$ python -q
>>> import numpy as np
>>> from numpy import linalg as LA
>>> np.set_printoptions(suppress=True, linewidth=140)
>>> A = np.loadtxt("arr.csv", delimiter=",")
>>> A
array([[ 1.17,  0.75, 61.62],
       [ 0.74, -0.33, 59.73],
       [ 0.5 , -1.58, 60.6 ],
       [-0.15, -0.84, 58.82],
       [-0.89,  0.76, 59.96],
       [ 1.3 ,  0.61, 60.69],
       [ 1.7 , -0.94, 59.68],
       [ 0.73,  1.68, 61.33],
       [ 0.  ,  0.07, 59.65],
       [-0.77, -1.8 , 58.98],
       [ 0.23,  1.59, 59.01],
       [-0.59,  0.03, 58.9 ],
       [-0.21, -1.25, 60.43],
       [-0.56, -1.03, 59.2 ],
       [ 1.63,  0.18, 59.85],
       [ 0.89, -0.4 , 61.2 ],
       [-0.11, -0.25, 60.62],
       [ 0.68, -0.94, 60.67],
       [-2.49, -0.38, 59.92],
       [ 1.27,  0.98, 60.78],
       [-0.12, -0.05, 58.29],
       [-0.27,  0.59, 60.74],
       [ 0.26,  0.54, 59.83]])
>>> dist = LA.norm(A[:, None] - A[None], axis=-1)
>>> LA.matrix_rank(dist ** 2)
np.int64(5)
>>> dist[12].round(6).argsort(kind="stable")[:4]
array([12,  2, 17, 16])
>>> dist.mean(axis=1).argmax()
np.int64(18)
>>> dist.shape
(23, 23)
>>> np.flatnonzero(dist[12] < dist.mean() / 2)
array([ 2, 12, 17])
>>> Uu, sv, VT = LA.svd(A)
>>> np.argmax(sv[:-1] / (sv[1:] + 1e-6)) + 1
np.int64(1)
>>> sv.round(2)
array([287.89,   4.92,   3.96])
>>> Y = Uu[:, :1] @ np.diag(sv[:1]) @ VT[:1]
>>> Y.round(2)
array([[ 0.23, -0.09, 61.62],
       [ 0.22, -0.08, 59.73],
       [ 0.22, -0.08, 60.6 ],
       [ 0.22, -0.08, 58.82],
       [ 0.22, -0.08, 59.95],
       [ 0.22, -0.08, 60.69],
       [ 0.22, -0.08, 59.69],
       [ 0.22, -0.09, 61.33],
       [ 0.22, -0.08, 59.65],
       [ 0.22, -0.08, 58.98],
       [ 0.22, -0.08, 59.01],
       [ 0.22, -0.08, 58.9 ],
       [ 0.22, -0.08, 60.43],
       [ 0.22, -0.08, 59.2 ],
       [ 0.22, -0.08, 59.85],
       [ 0.22, -0.09, 61.2 ],
       [ 0.22, -0.08, 60.62],
       [ 0.22, -0.08, 60.67],
       [ 0.22, -0.08, 59.91],
       [ 0.22, -0.09, 60.78],
       [ 0.21, -0.08, 58.29],
       [ 0.22, -0.08, 60.74],
       [ 0.22, -0.08, 59.83]])
>>> round(float(np.abs(A - Y).max()), 2)
2.71
>>> np.round(LA.norm(A - Y, 2), 2), round(float(sv[1]), 2)
(np.float64(4.92), 4.92)
>>> LA.matrix_rank(A, rtol=0.05)
np.int64(1)
>>> C = A[[14, 6]].astype(float)
>>> for _ in range(5):
...     labels = LA.norm(A[:, None] - C, axis=-1).argmin(axis=1)
...     C = np.array([A[labels == j].mean(axis=0) for j in range(2)])
... 
>>> labels
array([0, 1, 1, 1, 0, 0, 1, 0, 1, 1, 0, 1, 1, 1, 0, 0, 0, 1, 1, 0, 1, 0, 0])
>>> np.abs(C[1] - C[0]).argmax()
np.int64(1)
>>> C.round(2)
array([[ 0.56,  0.64, 60.51],
       [-0.11, -0.75, 59.57]])
>>> Y = np.array([[-3, -3, -3, -1], [1, 1, 3, -2], [0, -1, -3, -1], [2, 0, -1, 2]])
>>> Y[-1] = Y[0]
>>> arr = Y + 0.1 * np.eye(4)
>>> arr
array([[-2.9, -3. , -3. , -1. ],
       [ 1. ,  1.1,  3. , -2. ],
       [ 0. , -1. , -2.9, -1. ],
       [-3. , -3. , -3. , -0.9]])
>>> r0 = np.array([1, 0])
>>> np.convolve(arr[3], r0)
array([-3. , -3. , -3. , -0.9,  0. ])
>>> np.array([np.convolve(row, r0, "same") for row in arr])
array([[-2.9, -3. , -3. , -1. ],
       [ 1. ,  1.1,  3. , -2. ],
       [ 0. , -1. , -2.9, -1. ],
       [-3. , -3. , -3. , -0.9]])
>>> np.round(np.correlate(arr[3], arr[2], "full"), 2)
array([ 3.  , 11.7 , 14.7 , 12.6 ,  5.61,  0.9 ,  0.  ])
>>> np.round(np.cross(arr[3, :3], arr[2, :3]), 2)
array([ 5.7, -8.7,  3. ])
>>> np.polyval(r0, arr[3])
array([-3. , -3. , -3. , -0.9])
>>> Q = arr.astype(float).copy()
>>> for j in range(4):
...     Q[:, j] -= Q[:, :j] @ (Q[:, :j].T @ Q[:, j])
...     Q[:, j] /= LA.norm(Q[:, j])
... 
>>> np.round(Q.T @ arr, 2) + 0
array([[ 4.29,  4.38,  4.82,  0.84],
       [ 0.  ,  1.01,  3.04,  0.82],
       [ 0.  ,  0.  ,  1.69, -2.33],
       [ 0.  ,  0.  ,  0.  ,  0.17]])
>>> Q.round(2)
array([[-0.68, -0.04,  0.22,  0.7 ],
       [ 0.23,  0.08,  0.97, -0.08],
       [ 0.  , -0.99,  0.07, -0.08],
       [-0.7 ,  0.06,  0.11, -0.7 ]])
>>> E = np.load("x.npy")
>>> E
array([[ 4.29,  0.41,  3.29],
       [ 2.13,  5.9 ,  1.13],
       [ 0.04,  1.17, -0.96],
       [ 1.5 ,  2.56,  0.5 ],
       [ 2.6 , -3.37,  1.6 ],
       [ 4.96, -1.66,  3.96],
       [-3.9 , -5.04, -4.9 ],
       [ 5.  ,  0.24,  4.  ],
       [-0.53, -0.34, -1.53],
       [ 3.35,  3.76,  2.35],
       [ 2.43,  2.21,  1.43],
       [ 4.51,  7.06,  3.51],
       [ 3.89,  3.89,  2.89],
       [ 1.09,  5.36,  0.09],
       [-1.01,  3.94, -2.01],
       [ 4.  ,  5.11,  3.  ],
       [ 1.62,  0.46,  0.62],
       [ 6.14, -1.52,  5.14],
       [ 3.09, -2.76,  2.09],
       [ 1.24,  6.22,  0.24],
       [-1.36,  0.57, -2.36],
       [ 1.16, -5.15,  0.16],
       [ 2.23, -0.07,  1.23],
       [ 1.81, -4.48,  0.81],
       [ 3.63,  2.91,  2.63],
       [ 5.17,  5.63,  4.17],
       [ 3.92, -4.98,  2.92]])
>>> C = E[[13, 11]].astype(float)
>>> for _ in range(7):
...     labels = LA.norm(E[:, None] - C, axis=-1).argmin(axis=1)
...     C = np.array([E[labels == j].mean(axis=0) for j in range(2)])
... 
>>> labels
array([1, 1, 0, 1, 0, 1, 0, 1, 0, 1, 1, 1, 1, 1, 0, 1, 0, 1, 0, 1, 0, 0, 0, 0, 1, 1, 0])
>>> np.abs(C[1] - C[0]).argmax()
np.int64(1)
>>> C.round(2)
array([[ 0.81, -1.67, -0.19],
       [ 3.56,  3.21,  2.56]])
>>> np.bincount(labels)
array([12, 15])
>>> gram = C.T @ C
>>> np.round(LA.svd(C, compute_uv=False) ** 2, 2)
array([29.78,  3.14])
>>> LA.matrix_rank(gram)
np.int64(2)
>>> np.round(np.diag(gram), 2)
array([13.29, 13.07,  6.57])
>>> gram.round(2)
array([[13.29, 10.05,  8.93],
       [10.05, 13.07,  8.52],
       [ 8.93,  8.52,  6.57]])
>>> np.round(LA.eigvalsh(gram)[::-1], 2) + 0
array([29.78,  3.14,  0.  ])
>>> np.abs(np.diag(LA.qr(gram)[1])) > 1e-9
array([ True,  True, False])
>>> LA.lstsq(gram[:-1].T, gram[-1])[2]
np.int32(2)
>>> np.allclose(gram[:-1].T @ LA.lstsq(gram[:-1].T, gram[-1])[0], gram[-1])
True
>>> np.round(gram @ LA.pinv(gram) @ gram, 2)
array([[13.29, 10.05,  8.93],
       [10.05, 13.07,  8.52],
       [ 8.93,  8.52,  6.57]])
>>> cen = (E - E.mean(axis=0)) / E.std(axis=0)
>>> np.argwhere(np.abs(cen) > 2)
array([[6, 0],
       [6, 2]])
>>> c = LA.lstsq(np.delete(cen, 2, axis=1), cen[:, 2])[0]
>>> np.abs(c).argmax()
np.int64(0)
>>> vec = np.array([8, -1, -4])
>>> a = np.maximum(E @ vec, 0)
>>> np.round(E.T @ a, 2)
array([1258.35,  119.13,  913.83])
>>> E * (a > 1e-9)[:, None]
array([[ 4.29,  0.41,  3.29],
       [ 2.13,  5.9 ,  1.13],
       [ 0.04,  1.17, -0.96],
       [ 1.5 ,  2.56,  0.5 ],
       [ 2.6 , -3.37,  1.6 ],
       [ 4.96, -1.66,  3.96],
       [-0.  , -0.  , -0.  ],
       [ 5.  ,  0.24,  4.  ],
       [-0.53, -0.34, -1.53],
       [ 3.35,  3.76,  2.35],
       [ 2.43,  2.21,  1.43],
       [ 4.51,  7.06,  3.51],
       [ 3.89,  3.89,  2.89],
       [ 1.09,  5.36,  0.09],
       [-0.  ,  0.  , -0.  ],
       [ 4.  ,  5.11,  3.  ],
       [ 1.62,  0.46,  0.62],
       [ 6.14, -1.52,  5.14],
       [ 3.09, -2.76,  2.09],
       [ 1.24,  6.22,  0.24],
       [-0.  ,  0.  , -0.  ],
       [ 1.16, -5.15,  0.16],
       [ 2.23, -0.07,  1.23],
       [ 1.81, -4.48,  0.81],
       [ 3.63,  2.91,  2.63],
       [ 5.17,  5.63,  4.17],
       [ 3.92, -4.98,  2.92]])
>>> np.flatnonzero(a > 1e-9)
array([ 0,  1,  2,  3,  4,  5,  7,  8,  9, 10, 11, 12, 13, 15, 16, 17, 18, 19, 21, 22, 23, 24, 25, 26])
>>> data = np.load("data.npy")
>>> data
array([[ 1, -1, -1,  1,  1, -1, -1,  1],
       [ 1,  1,  1,  1,  1,  1,  1,  1],
       [ 1,  1, -1, -1, -1, -1,  1,  1],
       [ 1, -1,  1, -1,  1, -1,  1, -1]])
>>> Y = np.c_[E[:, :2] @ np.array([[9, 2], [8, 0]]), np.array([2, 0, 1, 3, 2, 2, 3, 0, 2, 0, 2, 0, 0, 3, 1, 0, 3, 1, 0, 0, 3, 3, 3, 2, 3, 2, 1])]
>>> Y.round(2)
array([[ 41.89,   8.58,   2.  ],
       [ 66.37,   4.26,   0.  ],
       [  9.72,   0.08,   1.  ],
       [ 33.98,   3.  ,   3.  ],
       [ -3.56,   5.2 ,   2.  ],
       [ 31.36,   9.92,   2.  ],
       [-75.42,  -7.8 ,   3.  ],
       [ 46.92,  10.  ,   0.  ],
       [ -7.49,  -1.06,   2.  ],
       [ 60.23,   6.7 ,   0.  ],
       [ 39.55,   4.86,   2.  ],
       [ 97.07,   9.02,   0.  ],
       [ 66.13,   7.78,   0.  ],
       [ 52.69,   2.18,   3.  ],
       [ 22.43,  -2.02,   1.  ],
       [ 76.88,   8.  ,   0.  ],
       [ 18.26,   3.24,   3.  ],
       [ 43.1 ,  12.28,   1.  ],
       [  5.73,   6.18,   0.  ],
       [ 60.92,   2.48,   0.  ],
       [ -7.68,  -2.72,   3.  ],
       [-30.76,   2.32,   3.  ],
       [ 19.51,   4.46,   3.  ],
       [-19.55,   3.62,   2.  ],
       [ 55.95,   7.26,   3.  ],
       [ 91.57,  10.34,   2.  ],
       [ -4.56,   7.84,   1.  ]])
>>> np.round(LA.lstsq(E, Y[:, 0])[0], 2) + 0
array([9., 8., 0.])
>>> LA.matrix_rank(np.c_[E, Y])
np.int64(4)
>>> LA.matrix_rank(Y)
np.int64(3)
>>> np.round(LA.norm(Y - E @ LA.lstsq(E, Y)[0], axis=0), 2) + 0
array([0.  , 0.  , 5.38])
>>> th = np.radians(180)
>>> R = np.eye(8)
>>> R[4, 4] = R[2, 2] = np.cos(th)
>>> R[4, 2], R[2, 4] = -np.sin(th), np.sin(th)
>>> R.round(2) + 0
array([[ 1.,  0.,  0.,  0.,  0.,  0.,  0.,  0.],
       [ 0.,  1.,  0.,  0.,  0.,  0.,  0.,  0.],
       [ 0.,  0., -1.,  0.,  0.,  0.,  0.,  0.],
       [ 0.,  0.,  0.,  1.,  0.,  0.,  0.,  0.],
       [ 0.,  0.,  0.,  0., -1.,  0.,  0.,  0.],
       [ 0.,  0.,  0.,  0.,  0.,  1.,  0.,  0.],
       [ 0.,  0.,  0.,  0.,  0.,  0.,  1.,  0.],
       [ 0.,  0.,  0.,  0.,  0.,  0.,  0.,  1.]])
>>> Y = data @ R.T
>>> np.round(LA.det(R), 2), np.trace(R)
(np.float64(1.0), np.float64(4.0))
>>> W0 = np.array([[-1.0, 1.0, 1.0, 1.0],
...     [1.0, -1.0, 1.0, 1.0],
...     [1.0, 1.0, -1.0, 1.0],
...     [1.0, 1.0, 1.0, -1.0]])
>>> rng = np.random.default_rng(74497)
>>> labels = rng.permutation(4)
>>> Y = W0[:, labels] * rng.choice([-1, 1], 4)
>>> Y
array([[-1., -1.,  1.,  1.],
       [-1.,  1.,  1., -1.],
       [-1.,  1., -1.,  1.],
       [ 1.,  1.,  1.,  1.]])
>>> Uu, _, VT = LA.svd(W0.T @ Y)
>>> np.round(LA.lstsq(W0, Y)[0], 2) + 0
array([[ 0.,  1.,  0.,  0.],
       [ 0.,  0.,  0.,  1.],
       [ 0.,  0.,  1.,  0.],
       [-1.,  0.,  0.,  0.]])
>>> LA.matrix_rank(arr, rtol=0.1)
np.int64(3)
>>> round(np.log10(LA.cond(arr)))
2
>>> np.round(np.abs(LA.svd(arr)[2][-1]), 2)
array([0.54, 0.8 , 0.22, 0.16])
>>> mat = np.load("run12.npy")
>>> mat
array([[ 0,  5, -3],
       [ 0,  0,  4],
       [ 0,  0,  0]])
>>> np.round(mat @ LA.pinv(mat) @ mat, 2) + 0
array([[ 0.,  5., -3.],
       [ 0.,  0.,  4.],
       [ 0.,  0.,  0.]])
>>> LA.lstsq(mat[:-1].T, mat[-1])[2]
np.int32(2)
>>> np.allclose(mat[:-1].T @ LA.lstsq(mat[:-1].T, mat[-1])[0], mat[-1])
True
>>> np.abs(np.diag(LA.qr(mat)[1])) > 1e-9
array([False, False, False])
